$ ipython --no-banner

In [1]: import numpy as np

In [2]: from numpy import linalg as LA

In [3]: np.set_printoptions(suppress=True, linewidth=100)

In [4]: F = np.array([[0, 4, 0, 3], [-4, 0, -3, 0], [0, 3, 0, 3], [-3, 0, -3, 0]])

In [5]: # antisymmetric, zero diagonal

In [6]: M2 = LA.inv(F)

In [7]: round(float(LA.det(F) * LA.det(M2)), 1)
Out[7]: 1.0

In [8]: np.allclose(M2, F.T)
Out[8]: False

In [9]: x0 = np.array([-1, -3, -3, -2])

In [10]: np.round(LA.svd(F, compute_uv=False), 1)
Out[10]: array([6.5, 6.5, 0.5, 0.5])

In [11]: np.round(LA.eigvals(F).real, 1) + 0
Out[11]: array([0., 0., 0., 0.])

In [12]: np.round(LA.det(F), 1)
Out[12]: np.float64(9.0)

In [13]: Q = LA.solve(np.eye(4) - F, np.eye(4) + F)

In [14]: np.round(Q @ Q.T, 1) + 0
Out[14]: 
array([[1., 0., 0., 0.],
       [0., 1., 0., 0.],
       [0., 0., 1., 0.],
       [0., 0., 0., 1.]])

In [15]: round(LA.det(Q), 1)
Out[15]: np.float64(1.0)

In [16]: W1 = np.array([[6, -4, 2], [-3, -3, -4], [5, 4, 7], [6, 3, -2]])

In [17]: coef = np.array([5, 5, 3])

In [18]: hid = np.maximum(F @ W1 + coef, 0)

In [19]: LA.matrix_rank(hid)
Out[19]: np.int64(2)

In [20]: hid
Out[20]: 
array([[11,  2,  0],
       [ 0,  9,  0],
       [14,  5,  0],
       [ 0,  5,  0]])

In [21]: W2 = np.array([[6, 8, -3], [4, -6, -7], [-8, -8, 5]])

In [22]: (hid @ W2).round(6).argmax(axis=1)
Out[22]: array([1, 0, 0, 0])

In [23]: M2 = np.array([[6, 0], [0, 3]])

In [24]: W2 = np.kron(M2, F)

In [25]: np.round(LA.norm(W2, 2), 1), round(float(LA.norm(M2, 2) * LA.norm(F, 2)), 1)
Out[25]: (np.float64(39.2), 39.2)

In [26]: x0 = np.array([4, -4, -1, 2])

In [27]: np.sign((F @ x0).round(6))
Out[27]: array([-1, -1, -1, -1])

In [28]: LA.norm(F @ x0) <= LA.norm(F, 2) * LA.norm(x0) + 1e-9
Out[28]: np.True_

In [29]: F @ (2 * x0)
Out[29]: array([-20, -26, -12, -18])

In [30]: F @ x0
Out[30]: array([-10, -13,  -6,  -9])

In [31]: F @ np.eye(4)[0]
Out[31]: array([ 0., -4.,  0., -3.])

In [32]: F * x0
Out[32]: 
array([[  0, -16,   0,   6],
       [-16,   0,   3,   0],
       [  0, -12,   0,   6],
       [-12,   0,   3,   0]])

In [33]: (F * x0).sum(axis=1)
Out[33]: array([-10, -13,  -6,  -9])

In [34]: data = np.load("dump.npy")

In [35]: data
Out[35]: 
array([[0, 0, 1, 0, 0, 1],
       [0, 0, 1, 0, 0, 0],
       [1, 1, 0, 1, 0, 1],
       [0, 0, 1, 0, 1, 1],
       [0, 0, 0, 1, 0, 0],
       [1, 0, 1, 1, 0, 0]])

In [36]: left, sv, Vh = LA.svd(data, full_matrices=False)

In [37]: np.allclose(left * sv @ Vh, data)
Out[37]: True

In [38]: sv.round(1)
Out[38]: array([2.8, 1.9, 1.3, 0.8, 0.6, 0.3])

In [39]: np.round(left.T @ left, 1) + 0
Out[39]: 
array([[1., 0., 0., 0., 0., 0.],
       [0., 1., 0., 0., 0., 0.],
       [0., 0., 1., 0., 0., 0.],
       [0., 0., 0., 1., 0., 0.],
       [0., 0., 0., 0., 1., 0.],
       [0., 0., 0., 0., 0., 1.]])

In [40]: left.shape, sv.shape, Vh.shape
Out[40]: ((6, 6), (6,), (6, 6))

In [41]: np.round(np.sqrt((sv ** 2).sum()), 1), round(float(LA.norm(data)), 1)
Out[41]: (np.float64(3.7), 3.7)

In [42]: np.round(np.cumsum(sv ** 2) / np.sum(sv ** 2), 1)
Out[42]: array([0.5, 0.8, 0.9, 1. , 1. , 1. ])
